% python3 -q
>>> import numpy as np
>>> np.set_printoptions(precision=2, suppress=True, linewidth=200, sign=" ")
>>> data = np.loadtxt("block19.csv", delimiter=",")
>>> data
array([[ 1.,  0.,  0., -1.,  0., -2.,  0.],
       [ 0.,  0., -1., -2.,  0.,  0., -2.],
       [ 0.,  0.,  0.,  1., -1.,  0.,  0.],
       [ 0.,  0.,  0.,  0.,  0.,  0.,  3.],
       [-3., -1.,  0.,  0.,  0.,  0.,  0.],
       [ 0.,  0.,  0.,  0.,  0.,  0.,  0.]])
>>> Uu, sv, VT = np.linalg.svd(data)
>>> evecs = VT[:(sv > 1e-8).sum()]
>>> rng = np.random.default_rng(390)
>>> vec = data[3] + -3 * data[1] + rng.integers(2) * np.eye(7)[3]
>>> vec
array([ 0.,  0.,  3.,  7.,  0.,  0.,  9.])
>>> np.round(np.linalg.norm(vec - evecs.T @ evecs @ vec), 2)
np.float64(0.4)
>>> np.linalg.matrix_rank(np.vstack([data, vec]))
np.int64(6)
>>> np.unique(data.round(6), axis=0).shape
(6, 7)
>>> mat = np.diag(np.array([-1, -2, -1, 3, -2])) + 4 * np.eye(5, k=1) + 4 * np.eye(5, k=-1)
>>> mat
array([[-1.,  4.,  0.,  0.,  0.],
       [ 4., -2.,  4.,  0.,  0.],
       [ 0.,  4., -1.,  4.,  0.],
       [ 0.,  0.,  4.,  3.,  4.],
       [ 0.,  0.,  0.,  4., -2.]])
>>> # symmetric
>>> C2 = mat.T @ mat
>>> (mat @ mat.T).shape
(5, 5)
>>> C2
array([[ 17., -12.,  16.,   0.,   0.],
       [-12.,  36., -12.,  16.,   0.],
       [ 16., -12.,  33.,   8.,  16.],
       [  0.,  16.,   8.,  41.,   4.],
       [  0.,   0.,  16.,   4.,  20.]])
>>> np.linalg.eigvalsh(C2)[::-1]
array([ 60.03,  53.54,  20.88,  10.87,   1.68])
>>> np.linalg.matrix_rank(C2)
np.int64(5)
>>> vec = np.ones(5)
>>> for _ in range(5):
...     vec = C2 @ vec
...     vec /= np.linalg.norm(vec)
...     print(round(vec @ C2 @ vec, 2))
... 
53.15
53.61
53.67
53.71
53.75
>>> vec
array([ 0.19,  0.14,  0.58,  0.69,  0.35])
>>> ev, evecs = np.linalg.eig(mat)
>>> round(np.prod(ev), 2)
np.float64(-1108.0)
>>> np.round(mat @ evecs[:, 0] - ev[0] * evecs[:, 0], 2) + 0
array([ 0.,  0.,  0.,  0.,  0.])
>>> vec = np.array([4, 1, -2, -3, 3])
>>> rhs = mat @ vec
>>> c, lr = np.zeros(5), 1 / np.linalg.norm(mat, 2) ** 2
>>> for i in range(10):
...     c -= lr * mat.T @ (mat @ c - rhs)
...     if i % 2 == 0: print(i, round(np.linalg.norm(mat @ c - rhs), 2))
... 
0 11.52
2 8.05
4 6.47
6 5.62
8 5.08
>>> c
array([ 1.61,  0.92,  0.11, -3.18,  1.22])
>>> np.round(np.linalg.cond(mat), 2)
np.float64(5.97)
>>> A2 = np.array([[-1, 1, -1, 3], [2, 2, 0, 3], [-2, -3, 2, 3], [-3, 2, -1, -3]])
>>> A2[-1] = A2[0]
>>> K = A2 + 0.1 * np.eye(4)
>>> K
array([[-0.9,  1. , -1. ,  3. ],
       [ 2. ,  2.1,  0. ,  3. ],
       [-2. , -3. ,  2.1,  3. ],
       [-1. ,  1. , -1. ,  3.1]])
>>> vec = np.array([2, 1, -9, 2])
>>> rhs = K @ vec
>>> rhs
array([ 14.2,  12.1, -19.9,  14.2])
>>> np.linalg.solve(K, rhs + K[:, 2])
array([ 2.,  1., -8.,  2.])
>>> np.linalg.solve(K, -3 * rhs)
array([-6., -3., 27., -6.])
